% python3 -q
>>> import numpy as np
>>> from numpy import linalg as LA
>>> np.set_printoptions(precision=2, suppress=True, linewidth=140, sign=" ")
>>> rd = lambda a: np.round(a, 2) + 0
>>> E = np.load("data.npy")
>>> E
array([[ 0.5 ,  0.7 , -0.7 ],
       [-2.1 , -0.1 , -0.1 ],
       [-2.12, -0.16, -0.17],
       [-0.7 ,  0.  , -2.1 ]])
>>> rd(E.mean(axis=0))
array([-1.1 ,  0.11, -0.77])
>>> np.abs(E).max()
np.float64(2.12)
>>> np.count_nonzero(E)
np.int64(11)
>>> rd(LA.svd(E, compute_uv=False))
array([ 3.2 ,  2.13,  0.59])
>>> rd(np.diff(E, axis=0))
array([[-2.6 , -0.8 ,  0.6 ],
       [-0.02, -0.06, -0.07],
       [ 1.42,  0.16, -1.93]])
>>> rd(E.sum(axis=0))
array([-4.42,  0.44, -3.07])
>>> F = np.load("m.npy")
>>> F
array([[ 2,  0,  3],
       [ 6,  0,  5],
       [ 8,  0,  6],
       [ 6,  0,  5],
       [ 2,  0,  3],
       [ 2,  0,  3],
       [ 8,  0,  6],
       [ 6,  0,  5],
       [ 6,  0,  5],
       [ 2,  0,  3],
       [ 8,  0,  6],
       [ 6,  0,  5],
       [ 6,  0,  5],
       [ 6,  0,  5],
       [ 2,  0,  3],
       [ 8,  0,  6],
       [ 4,  0,  4],
       [ 8,  0,  6],
       [ 6,  0,  5],
       [ 6,  0,  5],
       [ 6,  0,  5],
       [ 4,  0,  4],
       [ 6,  0,  5],
       [ 4,  0,  4]])
>>> # rows 1 and 3 are equal
>>> U, sv, Vh = LA.svd(F)
>>> V = Vh[:(sv > 1e-8).sum()]
>>> rng = np.random.default_rng(7406)
>>> x = F[5] + -3 * F[15] + rng.integers(2) * np.eye(3)[0]
>>> x
array([-22.,   0., -15.])
>>> rd(LA.norm(x - V.T @ V @ x))
np.float64(0.0)
>>> LA.matrix_rank(np.vstack([F, x]))
np.int64(2)
>>> rd(V.T @ V)
array([[ 1.,  0.,  0.],
       [ 0.,  0.,  0.],
       [ 0.,  0.,  1.]])
>>> rd(np.diag(V.T @ V))
array([ 1.,  0.,  1.])
>>> hat = E @ LA.solve(E.T @ E, E.T)
>>> rd(hat)
array([[ 1.  ,  0.04, -0.05,  0.  ],
       [ 0.04,  0.52,  0.5 , -0.03],
       [-0.05,  0.5 ,  0.49,  0.03],
       [ 0.  , -0.03,  0.03,  1.  ]])
>>> rd(np.diag(hat))
array([ 1.  ,  0.52,  0.49,  1.  ])
>>> B = np.c_[E[:, :1] @ np.array([[2]]), np.array([3, 3, 2, 3])]
>>> B
array([[ 1.  ,  3.  ],
       [-4.2 ,  3.  ],
       [-4.24,  2.  ],
       [-1.4 ,  3.  ]])
>>> LA.matrix_rank(np.c_[E, B])
np.int64(4)
>>> rd(LA.norm(B - E @ LA.lstsq(E, B)[0], axis=0))
array([ 0.  ,  0.59])
>>> U, sv, Vh = LA.svd(F)
>>> rd(sv)
array([ 36.4 ,   2.71,   0.  ])
>>> np.argmax(sv[:-1] / (sv[1:] + 1e-6)) + 1
np.int64(2)
>>> B = U[:, :2] @ np.diag(sv[:2]) @ Vh[:2]
>>> LA.matrix_rank(F, rtol=0.05)
np.int64(2)
>>> rd(LA.norm(F - B, 2)), sv[2]
(np.float64(0.0), np.float64(0.0))
>>> rd(np.abs(F - B).max())
np.float64(0.0)
>>> K = np.load("arr.npy")
>>> K
array([[-2, -2],
       [-2, -4]])
>>> # symmetric, so the eigenvalues are real
>>> hat = np.triu(np.array([[3, 0], [3, 3]]), 1) + np.eye(2)
>>> B = hat @ K @ LA.inv(hat)
>>> hat @ K - K @ hat
array([[ 0.,  0.],
       [ 0.,  0.]])
>>> np.trace(B), np.trace(K)
(np.float64(-6.0), np.int64(-6))
>>> Q = K.astype(float).copy()
>>> for j in range(2):
...     Q[:, j] -= Q[:, :j] @ (Q[:, :j].T @ Q[:, j])
...     Q[:, j] /= LA.norm(Q[:, j])
... 
>>> rd(Q.T @ K)
array([[ 2.83,  4.24],
       [ 0.  ,  1.41]])
>>> rd(Q)
array([[-0.71,  0.71],
       [-0.71, -0.71]])
>>> mat = np.array([[2, 1, 2, 2], [3, 2, 3, 3], [0, -1, 0, 0], [-1, -2, -1, -1]])
>>> idx = rng.permutation(4)
>>> idx
array([ 1,  2,  3,  0])
>>> B = mat[idx][:, idx]
>>> np.allclose(B, mat)
False
>>> rd(LA.det(B)), rd(LA.det(mat[idx]))
(np.float64(0.0), np.float64(0.0))
>>> rd(np.sort(np.abs(LA.eigvals(B))))
array([ 0.  ,  0.  ,  2.83,  2.83])
>>> B
array([[ 2,  3,  3,  3],
       [-1,  0,  0,  0],
       [-2, -1, -1, -1],
       [ 1,  2,  2,  2]])
>>> rd(LA.svd(B, compute_uv=False))
array([ 7.04,  1.56,  0.  ,  0.  ])
>>> np.unravel_index(np.abs(B).argmax(), B.shape)
(np.int64(0), np.int64(1))
>>> B.mean(axis=0)
array([ 0.,  1.,  1.,  1.])
>>> B - B[0]
array([[ 0,  0,  0,  0],
       [-3, -3, -3, -3],
       [-4, -4, -4, -4],
       [-1, -1, -1, -1]])
>>> np.abs(B).max()
np.int64(3)
>>> np.argsort(-LA.norm(mat, axis=0).round(6), kind="stable")[:3]
array([ 0,  2,  3])
>>> rd(LA.norm(mat, 2) / LA.norm(mat))
np.float64(0.98)
>>> LA.matrix_rank(mat, rtol=0.1)
np.int64(2)
>>> U, sv, Vh = LA.svd(mat)
>>> np.argmax(sv[:-1] / (sv[1:] + 1e-6)) + 1
np.int64(2)
>>> B = U[:, :2] @ np.diag(sv[:2]) @ Vh[:2]
>>> rd(B)
array([[ 2.,  1.,  2.,  2.],
       [ 3.,  2.,  3.,  3.],
       [ 0., -1.,  0.,  0.],
       [-1., -2., -1., -1.]])
>>> LA.matrix_rank(mat, rtol=0.05)
np.int64(2)
>>> rd(LA.norm(mat - B) / LA.norm(mat))
np.float64(0.0)
>>> W0 = np.tril(np.array([[0, 3, 3], [2, 3, 0], [3, 3, 2]]), -1) + np.eye(3, dtype=int)
>>> W0
array([[ 1,  0,  0],
       [ 2,  1,  0],
       [ 3,  3,  1]])
>>> # triangular, det is the product of the diagonal
>>> LA.matrix_rank(W0)
np.int64(3)
>>> W0 - W0[0]
array([[ 0,  0,  0],
       [ 1,  1,  0],
       [ 2,  3,  1]])
>>> rd(LA.svd(W0, compute_uv=False))
array([ 4.89,  1.  ,  0.2 ])
>>> np.unravel_index(np.abs(W0).argmax(), W0.shape)
(np.int64(2), np.int64(0))
>>> W0.sum(axis=1)
array([ 1,  3,  7])
>>> x = np.array([2, 0, 1])
>>> a = np.maximum(W0 @ x, 0)
>>> np.maximum(W0 @ (3 * x), 0)
array([  6,  12,  21])
>>> np.maximum(W0 @ x, 0) - np.maximum(-W0 @ x, 0)
array([ 2,  4,  7])
>>> W0.T @ a
array([ 31,  25,   7])
>>> feats = np.loadtxt("layer4.csv", delimiter=",")
>>> feats
array([[-0.1,  0.1,  0.4],
       [-0.6,  0. , -0.1],
       [ 0.7,  0.3, -1.6],
       [-0.3, -0.1,  1.3],
       [-0.1,  0.3,  1.7],
       [ 1.4,  0.1,  1. ],
       [-0.2, -0.7, -0.4],
       [ 0. ,  1. , -0.3],
       [ 0.2, -1.3, -0.2],
       [-1. , -0.5, -0.8],
       [-1.6,  0.5, -1. ],
       [-0.6,  0.2, -0.8],
       [ 1.2, -2. , -0.2],
       [-0.4,  0.5,  1. ],
       [ 1. , -1.5, -1.8],
       [-0.6, -0.1, -0.7],
       [ 2.7,  2.4, -7.8],
       [-0.2, -0.3, -2.3],
       [-0.3, -0.7, -1.4],
       [-0.7, -0.1,  1.8],
       [ 0.3, -0.5,  0.3]])
>>> Z = feats[[15, 5]].astype(float)
>>> for _ in range(7):
...     idx = LA.norm(feats[:, None] - Z, axis=-1).argmin(axis=1)
...     Z = np.array([feats[idx == j].mean(axis=0) for j in range(2)])
... 
>>> idx
array([ 1,  1,  0,  1,  1,  1,  1,  1,  1,  1,  1,  1,  1,  1,  0,  1,  0,  0,  0,  1,  1])
>>> rd(Z)
array([[ 0.78,  0.04, -2.98],
       [-0.19, -0.16,  0.19]])
>>> X = np.load("x.npy")
>>> X
array([[ 0,  4,  4,  0],
       [ 0,  4,  0,  1],
       [ 0,  4,  0,  0],
       [ 0,  1,  0,  0]])
>>> U, sv, Vh = LA.svd(X)
>>> V = Vh[:(sv > 1e-8).sum()]
>>> x = X[3] + 4 * X[1] + rng.integers(2) * np.eye(4)[1]
>>> x
array([  0.,  17.,   0.,   4.])
>>> LA.matrix_rank(np.vstack([X, x]))
np.int64(3)
>>> np.allclose(V.T @ V @ x, x)
True
>>> r = LA.matrix_rank(X)
>>> r
np.int64(3)
>>> N = LA.svd(X)[2][r:].T
>>> [int(LA.matrix_rank(np.delete(X, i, axis=0))) for i in range(4)]
[2, 2, 3, 3]
>>> data = np.load("w.npy")
>>> data
array([[-1.6, -0.3,  0.8,  0.7],
       [ 0.8, -0.2, -1.1, -1.9]])
>>> idx = rng.permutation(3)
>>> B = W0[:, idx] * rng.choice([-1, 1], 3)
>>> B
array([[ 0,  0, -1],
       [ 1,  0, -2],
       [ 3, -1, -3]])
>>> U, _, Vh = LA.svd(W0.T @ B)
>>> rd(LA.lstsq(W0, B)[0])
array([[ 0.,  0., -1.],
       [ 1.,  0.,  0.],
       [ 0., -1.,  0.]])
>>> rd(LA.det(B))
np.float64(1.0)
>>> LA.matrix_power(B, 4)
array([[-27,   8,  20],
       [-44,  13,  32],
       [-68,  20,  49]])
>>> np.allclose(B, B.T)
False
>>> (B - B.T) / 2
array([[ 0. , -0.5, -2. ],
       [ 0.5,  0. , -0.5],
       [ 2. ,  0.5,  0. ]])
>>> np.trace(B)
np.int64(-3)
